>>> import numpy as np
>>> import numpy.linalg as la
>>> np.set_printoptions(suppress=True, linewidth=160)
>>> W0 = np.load("case13.npy")
>>> print(W0)
[[ 0.8  3.2  0.9]
 [ 0.1 -1.8  1.2]
 [ 5.3  1.8  1.5]
 [ 2.  -3.2  0.7]
 [-0.6 -4.  -2.3]
 [ 4.3  1.3  3.7]
 [ 3.7 -0.1  3.2]
 [ 3.6 -2.2 -1.1]
 [ 0.  -6.3 -2.6]
 [-0.4  0.7 -2.1]
 [-1.5  4.7  3.5]
 [ 5.9 -0.7 -1.8]
 [-1.5 -1.2  1.4]]
>>> x = np.array([6, 2, -9])
>>> target = W0 @ x
>>> print(target.round(1))
[  3.1 -13.8  21.9  -0.7   9.1  -4.9  -6.8  27.1  10.8  17.9 -31.1  50.2 -24. ]
>>> print(np.round(la.solve(W0.T @ W0, W0.T @ target), 1))
[ 6.  2. -9.]
>>> print(np.round(la.pinv(W0) @ W0, 1) + 0)
[[1. 0. 0.]
 [0. 1. 0.]
 [0. 0. 1.]]
>>> print(np.round(la.lstsq(W0, target)[0], 1))
[ 6.  2. -9.]
>>> rng = np.random.default_rng(598)
>>> target = target + 0.1 * rng.normal(size=13)
>>> print(target.round(1))
[  3.  -13.7  21.9  -0.8   8.9  -4.9  -6.8  27.1  10.7  17.8 -31.1  50.1 -23.9]
>>> c, *_ = la.lstsq(W0, target)
>>> print(round(la.norm(target - W0 @ c), 1))
0.3
>>> print(np.round(W0.T @ (target - W0 @ c), 1) + 0)
[0. 0. 0.]
>>> print([round(float(la.norm(la.solve(W0.T @ W0 + lam * np.eye(3), W0.T @ target))), 2) for lam in (0, 1, 10, 100)])
[10.98, 10.69, 8.72, 3.6]
>>> print(c.round())
[ 6.  2. -9.]
>>> Xs = W0 - W0.mean(axis=0)
>>> U, s, Vt = la.svd(Xs, full_matrices=False)
>>> print(round((s ** 2).sum() ** 2 / (s ** 4).sum(), 1))
2.3
>>> print(np.round(np.abs(Vt[-1]), 1) + 0)
[0.  0.5 0.8]
>>> print(np.round(Xs.mean(axis=0), 1) + 0)
[0. 0. 0.]
>>> gram = np.cov(W0, rowvar=False)
>>> print(gram.shape)
(3, 3)
>>> lab = W0[:, 0] > np.median(W0[:, 0])
>>> r0 = W0[lab].mean(axis=0) - W0[~lab].mean(axis=0)
>>> print(r0.round(1))
[4.6 0.2 1. ]
>>> feats = np.load("w.npy")
>>> print(feats)
[[ 3  3  1 -9]
 [ 2  2  3 -6]
 [ 2  3  1 -9]
 [ 3  1  1 -3]]
>>> rk = la.matrix_rank(feats)
>>> print(rk)
3
>>> N = la.svd(feats)[2][rk:].T
>>> print(np.round(N @ N.T, 1) + 0)
[[0.  0.  0.  0. ]
 [0.  0.9 0.  0.3]
 [0.  0.  0.  0. ]
 [0.  0.3 0.  0.1]]
>>> print(np.round(feats @ N, 1) + 0)
[[0.]
 [0.]
 [0.]
 [0.]]
>>> print([int(la.matrix_rank(feats[:, :j + 1])) for j in range(4)])
[1, 2, 3, 3]
>>> U, s, Vt = la.svd(feats)
>>> V = Vt[:(s > 1e-8).sum()]
>>> x = feats[0] + 2 * feats[3] + rng.integers(2) * np.eye(4)[1]
>>> print(x)
[  9.   5.   3. -15.]
>>> print(np.allclose(V.T @ V @ x, x))
True
>>> print(la.matrix_rank(np.vstack([feats, x])))
3
>>> U, s, Vt = la.svd(feats)
>>> print(s.round(1) + 0)
[16.1  2.4  1.8  0. ]
>>> A2 = U[:, :3] @ np.diag(s[:3]) @ Vt[:3]
>>> print(la.matrix_rank(A2))
3
>>> print(round(la.norm(feats - A2) / la.norm(feats), 1))
0.0
>>> M = np.load("sample6.npy")
>>> print(M)
[[-1.4  0.8  0.1]
 [-2.  -1.4 -0.2]]
>>> r0, v = M[0], M[1]
>>> print(round(r0 @ v, 1))
1.7
>>> print(round(float(r0 @ r0), 1))
2.6
>>> pr = (r0 @ v) / (r0 @ r0) * r0
>>> print(np.round(la.norm(r0 + v) ** 2 + la.norm(r0 - v) ** 2, 1))
17.2
>>> print(round(float((v - pr) @ r0), 1))
-0.0
>>> print(np.round(v - pr, 1))
[-1.1 -1.9 -0.3]
>>> Q, _ = la.qr(np.array([[1.0, -0.7], [-1.9, -2.4], [0.5, 1.7], [1.6, -1.1]]))
>>> F = Q @ Q.T
>>> print(F.round(1))
[[ 0.3 -0.1 -0.1  0.4]
 [-0.1  0.8 -0.4 -0.1]
 [-0.1 -0.4  0.3 -0.2]
 [ 0.4 -0.1 -0.2  0.7]]
>>> lab = rng.permutation(4)
>>> print(lab)
[1 0 2 3]
>>> A2 = F[lab][:, lab]
>>> print(A2.round(1))
[[ 0.8 -0.1 -0.4 -0.1]
 [-0.1  0.3 -0.1  0.4]
 [-0.4 -0.1  0.3 -0.2]
 [-0.1  0.4 -0.2  0.7]]
>>> print(np.allclose(A2, F))
False
>>> print(np.round(np.diag(A2), 1))
[0.8 0.3 0.3 0.7]
>>> print(la.matrix_rank(A2, rtol=0.1))
2
>>> print(la.cond(A2) > 100)
True
>>> print(round(la.norm(A2, 2) / la.norm(A2), 1))
0.7
>>> print(np.argsort(-la.norm(A2, axis=0).round(6), kind="stable")[:3])
[0 3 2]
>>> print(np.round(la.det(2 * F), 1), round(float(la.det(F)), 1))
0.0 0.0
>>> print(np.round(la.det(F[::-1]), 1))
0.0
>>> print(np.round(la.eigvals(F), 1) + 0)
[0. 1. 1. 0.]
>>> print(np.einsum("ii->", F))
2.0
>>> print(np.round(np.poly(F), 1) + 0)
[ 1. -2.  1.  0.  0.]
>>> print(np.round(la.det(F.T), 1))
0.0
>>> K = np.load("run2.npy")
>>> print(K)
[[1.  0.2 0.  0. ]
 [0.2 1.  0.2 0. ]
 [0.  0.2 1.  0.2]
 [0.  0.  0.2 1. ]]
>>> U, s, Vt = la.svd(K, full_matrices=False)
>>> print(np.round(Vt @ Vt.T, 1) + 0)
[[1. 0. 0. 0.]
 [0. 1. 0. 0.]
 [0. 0. 1. 0.]
 [0. 0. 0. 1.]]
>>> print(np.allclose(U * s @ Vt, K))
True
>>> print(np.round(np.sqrt((s ** 2).sum()), 1), round(float(la.norm(K)), 1))
2.1 2.1
>>> print(np.round(np.cumsum(s ** 2) / np.sum(s ** 2), 1))
[0.4 0.7 0.9 1. ]
>>> print(s.round(1))
[1.3 1.1 0.9 0.7]
>>> J = np.load("out11.npy")
>>> print(J)
[[ 9 -6]
 [-6  4]]
>>> U, s, Vt = la.svd(J)
>>> print(s.round(1) + 0)
[13.  0.]
>>> print(np.argmax(s[:-1] / (s[1:] + 1e-6)) + 1)
1
>>> A2 = U[:, :1] @ np.diag(s[:1]) @ Vt[:1]
>>> print(round(float(la.norm(J - A2) / la.norm(J)), 1))
0.0
>>> print(la.matrix_rank(J, rtol=0.05))
1
>>> print(la.matrix_rank(A2))
1
>>> evals, V = la.eigh(J)
>>> print(np.abs(V[:, -1]).round(6).argmax())
0
>>> print(np.round(np.abs(V[:, -1]), 1))
[0.8 0.6]
>>> print(evals)
[ 0. 13.]
>>> print(np.round(V.T @ V, 1) + 0)
[[1. 0.]
 [0. 1.]]
>>> print(np.unique(evals.round(6) + 0, return_counts=True)[1])
[1 1]
>>> print(np.round(la.eigvalsh(J @ J), 1) + 0)
[  0. 169.]
